% ipython --no-banner

In [1]: import numpy as np

In [2]: import numpy.linalg as la

In [3]: np.set_printoptions(precision=2, suppress=True, linewidth=160, legacy="1.25")

In [4]: def rnd(a):
   ...:     return np.round(a, 2) + 0
   ...: 

In [5]: m1 = np.load("w.npy")

In [6]: m1
Out[6]: 
array([[12,  2,  0,  0],
       [ 3,  2,  0,  0],
       [ 3,  2,  0,  0],
       [12,  2,  0,  0],
       [ 0,  2,  0,  0],
       [ 9,  2,  0,  0],
       [12,  2,  0,  0],
       [12,  2,  0,  0],
       [15,  2,  0,  0],
       [ 3,  2,  0,  0],
       [ 9,  2,  0,  0],
       [ 9,  2,  0,  0],
       [15,  2,  0,  0],
       [ 0,  2,  0,  0],
       [ 0,  2,  0,  0],
       [ 6,  2,  0,  0],
       [ 3,  2,  0,  0],
       [ 3,  2,  0,  0],
       [ 0,  2,  0,  0],
       [15,  2,  0,  0],
       [ 6,  2,  0,  0],
       [15,  2,  0,  0],
       [12,  2,  0,  0],
       [ 9,  2,  0,  0],
       [12,  2,  0,  0],
       [ 9,  2,  0,  0],
       [ 6,  2,  0,  0],
       [15,  2,  0,  0],
       [12,  2,  0,  0],
       [15,  2,  0,  0],
       [ 0,  2,  0,  0],
       [ 0,  2,  0,  0],
       [15,  2,  0,  0],
       [ 9,  2,  0,  0]])

In [7]: np.unique(m1.round(6), axis=0).shape
Out[7]: (6, 4)

In [8]: la.inv(m1)
LinAlgError: Last 2 dimensions of the array must be square


In [9]: rnd(np.trace(la.pinv(m1) @ m1))
Out[9]: 2.0

In [10]: rk = la.matrix_rank(m1)

In [11]: rk
Out[11]: 2

In [12]: ns = la.svd(m1)[2][rk:].T

In [13]: [int(la.matrix_rank(np.delete(m1, i, axis=0))) for i in range(34)]
Out[13]: 
[2,
 2,
 2,
 2,
 2,
 2,
 2,
 2,
 2,
 2,
 2,
 2,
 2,
 2,
 2,
 2,
 2,
 2,
 2,
 2,
 2,
 2,
 2,
 2,
 2,
 2,
 2,
 2,
 2,
 2,
 2,
 2,
 2,
 2]

In [14]: la.matrix_rank(m1.T @ m1), la.matrix_rank(m1 @ m1.T)
Out[14]: (2, 2)

In [15]: np.allclose(m1 @ ns, 0)
Out[15]: True

In [16]: [int(la.matrix_rank(m1[:i])) for i in range(1, len(m1) + 1)]
Out[16]: 
[1,
 2,
 2,
 2,
 2,
 2,
 2,
 2,
 2,
 2,
 2,
 2,
 2,
 2,
 2,
 2,
 2,
 2,
 2,
 2,
 2,
 2,
 2,
 2,
 2,
 2,
 2,
 2,
 2,
 2,
 2,
 2,
 2,
 2]

In [17]: [int(la.matrix_rank(m1[:, :j + 1])) for j in range(4)]
Out[17]: [1, 2, 2, 2]

In [18]: x = np.array([-1, 0, 2, 2])

In [19]: h = np.maximum(m1 @ x, 0)

In [20]: rnd(np.tanh(m1 @ x))
Out[20]: 
array([-1., -1., -1., -1.,  0., -1., -1., -1., -1., -1., -1., -1., -1.,  0.,  0., -1., -1., -1.,  0., -1., -1., -1., -1., -1., -1., -1., -1., -1., -1., -1.,
        0.,  0., -1., -1.])

In [21]: np.maximum(m1 @ x, 0) - np.maximum(-m1 @ x, 0)
Out[21]: 
array([-12,  -3,  -3, -12,   0,  -9, -12, -12, -15,  -3,  -9,  -9, -15,   0,   0,  -6,  -3,  -3,   0, -15,  -6, -15, -12,  -9, -12,  -9,  -6, -15, -12, -15,
         0,   0, -15,  -9])

In [22]: m1.T @ h
Out[22]: array([0, 0, 0, 0])

In [23]: r0 = np.array([-8, -4, -3])

In [24]: np.array([np.convolve(row, r0, "same") for row in m1])
Out[24]: 
array([[-64, -44,  -6,   0],
       [-28, -17,  -6,   0],
       [-28, -17,  -6,   0],
       [-64, -44,  -6,   0],
       [-16,  -8,  -6,   0],
       [-52, -35,  -6,   0],
       [-64, -44,  -6,   0],
       [-64, -44,  -6,   0],
       [-76, -53,  -6,   0],
       [-28, -17,  -6,   0],
       [-52, -35,  -6,   0],
       [-52, -35,  -6,   0],
       [-76, -53,  -6,   0],
       [-16,  -8,  -6,   0],
       [-16,  -8,  -6,   0],
       [-40, -26,  -6,   0],
       [-28, -17,  -6,   0],
       [-28, -17,  -6,   0],
       [-16,  -8,  -6,   0],
       [-76, -53,  -6,   0],
       [-40, -26,  -6,   0],
       [-76, -53,  -6,   0],
       [-64, -44,  -6,   0],
       [-52, -35,  -6,   0],
       [-64, -44,  -6,   0],
       [-52, -35,  -6,   0],
       [-40, -26,  -6,   0],
       [-76, -53,  -6,   0],
       [-64, -44,  -6,   0],
       [-76, -53,  -6,   0],
       [-16,  -8,  -6,   0],
       [-16,  -8,  -6,   0],
       [-76, -53,  -6,   0],
       [-52, -35,  -6,   0]])

In [25]: np.polyval(r0, m1[32])
Out[25]: array([-1863,   -43,    -3,    -3])

In [26]: np.convolve(m1[32], r0)
Out[26]: array([-120,  -76,  -53,   -6,    0,    0])

In [27]: other = np.array([[-1, 3], [1, -3]])

In [28]: W0 = np.tile(other, (2, 2))

In [29]: W0
Out[29]: 
array([[-1,  3, -1,  3],
       [ 1, -3,  1, -3],
       [-1,  3, -1,  3],
       [ 1, -3,  1, -3]])

In [30]: rng = np.random.default_rng(737)

In [31]: other = W0 + rng.integers(-2, 3, (4, 1)) @ rng.integers(-2, 3, (1, 4))

In [32]: other
Out[32]: 
array([[-3,  3,  0,  1],
       [-1, -3,  2, -5],
       [-1,  3, -1,  3],
       [-3, -3,  3, -7]])

In [33]: np.abs(other - W0).sum(axis=1)
Out[33]: array([ 5,  5,  0, 10])

In [34]: cov = other.T @ other

In [35]: la.matrix_rank(cov)
Out[35]: 2

In [36]: cov
Out[36]: 
array([[ 20,   0, -10,  20],
       [  0,  36, -18,  48],
       [-10, -18,  14, -34],
       [ 20,  48, -34,  84]])

In [37]: np.allclose(cov, cov.T)
Out[37]: True

In [38]: rnd(la.eigvalsh(cov)[::-1])
Out[38]: array([130.19,  23.81,   0.  ,   0.  ])

In [39]: vals, vecs = la.eigh(cov)

In [40]: x = np.array([2, -2, 2, 0])

In [41]: rnd(vecs * np.maximum(vals, 0) @ vecs.T)
Out[41]: 
array([[ 20.,   0., -10.,  20.],
       [  0.,  36., -18.,  48.],
       [-10., -18.,  14., -34.],
       [ 20.,  48., -34.,  84.]])

In [42]: rnd(x @ cov @ x / (x @ x)), rnd(vals[0]), rnd(vals[-1])
Out[42]: (28.67, 0.0, 130.19)

In [43]: np.abs(cov).sum(axis=1).max(), rnd(np.abs(vals).max())
Out[43]: (186, 130.19)

In [44]: x @ cov @ x
Out[44]: 344

In [45]: (np.sign(vecs[:, -1].round(6)) == np.sign(vecs[0, -1].round(6))).astype(int)
Out[45]: array([1, 1, 0, 1])

In [46]: la.cond(W0) > 100
Out[46]: True

In [47]: rnd(la.norm(W0, 2) / la.norm(W0))
Out[47]: 1.0

In [48]: np.argsort(-la.norm(W0, axis=0).round(6), kind="stable")[:3]
Out[48]: array([1, 3, 0])

In [49]: [round(float(x), 2) for x in la.svd(W0, compute_uv=False)[:3]]
Out[49]: [8.94, 0.0, 0.0]

In [50]: lab = rng.integers(0, 2, 7)

In [51]: M = np.triu((lab[:, None] == lab) & (rng.random((7, 7)) < 0.8), 1).astype(int)

In [52]: M += M.T

In [53]: M
Out[53]: 
array([[0, 1, 0, 0, 1, 1, 0],
       [1, 0, 0, 0, 0, 1, 0],
       [0, 0, 0, 1, 0, 0, 0],
       [0, 0, 1, 0, 0, 0, 0],
       [1, 0, 0, 0, 0, 1, 0],
       [1, 1, 0, 0, 1, 0, 0],
       [0, 0, 0, 0, 0, 0, 0]])

In [54]: [round(float(la.det(M[:i, :i])), 2) + 0 for i in range(1, 8)]
Out[54]: [0.0, -1.0, 0.0, 1.0, 0.0, 0.0, 0.0]

In [55]: vals, vecs = la.eigh(M)

In [56]: x = np.array([2, 0, 2, 1, 0, 1, 2])

In [57]: np.abs(M).sum(axis=1).max(), rnd(np.abs(vals).max())
Out[57]: (3, 2.56)

In [58]: (np.sign(vecs[:, -1].round(6)) == np.sign(vecs[0, -1].round(6))).astype(int)
Out[58]: array([1, 1, 0, 0, 1, 1, 0])

In [59]: x @ M @ x
Out[59]: 8

In [60]: rnd(vecs * np.abs(vals) @ vecs.T)
Out[60]: 
array([[1.59, 0.24, 0.  , 0.  , 0.24, 0.59, 0.  ],
       [0.24, 0.97, 0.  , 0.  , 0.97, 0.24, 0.  ],
       [0.  , 0.  , 1.  , 0.  , 0.  , 0.  , 0.  ],
       [0.  , 0.  , 0.  , 1.  , 0.  , 0.  , 0.  ],
       [0.24, 0.97, 0.  , 0.  , 0.97, 0.24, 0.  ],
       [0.59, 0.24, 0.  , 0.  , 0.24, 1.59, 0.  ],
       [0.  , 0.  , 0.  , 0.  , 0.  , 0.  , 0.  ]])

In [61]: rnd(vecs * np.maximum(vals, 0) @ vecs.T)
Out[61]: 
array([[0.8 , 0.62, 0.  , 0.  , 0.62, 0.8 , 0.  ],
       [0.62, 0.49, 0.  , 0.  , 0.49, 0.62, 0.  ],
       [0.  , 0.  , 0.5 , 0.5 , 0.  , 0.  , 0.  ],
       [0.  , 0.  , 0.5 , 0.5 , 0.  , 0.  , 0.  ],
       [0.62, 0.49, 0.  , 0.  , 0.49, 0.62, 0.  ],
       [0.8 , 0.62, 0.  , 0.  , 0.62, 0.8 , 0.  ],
       [0.  , 0.  , 0.  , 0.  , 0.  , 0.  , 0.  ]])

In [62]: vals, vecs = la.eigvalsh(M)
ValueError: too many values to unpack (expected 2)


In [63]: vals, vecs = la.eigh(M)

In [64]: rnd(la.eigvalsh(M @ M))
Out[64]: array([0.  , 0.  , 1.  , 1.  , 1.  , 2.44, 6.56])

In [65]: rnd(np.abs(vecs[:, -1]))
Out[65]: array([0.56, 0.44, 0.  , 0.  , 0.44, 0.56, 0.  ])

In [66]: rnd(vecs.T @ vecs)
Out[66]: 
array([[1., 0., 0., 0., 0., 0., 0.],
       [0., 1., 0., 0., 0., 0., 0.],
       [0., 0., 1., 0., 0., 0., 0.],
       [0., 0., 0., 1., 0., 0., 0.],
       [0., 0., 0., 0., 1., 0., 0.],
       [0., 0., 0., 0., 0., 1., 0.],
       [0., 0., 0., 0., 0., 0., 1.]])

In [67]: rnd(la.svd(M, compute_uv=False))
Out[67]: array([2.56, 1.56, 1.  , 1.  , 1.  , 0.  , 0.  ])

In [68]: (vals > 1e-8).sum(), (vals < -1e-8).sum()
Out[68]: (2, 3)
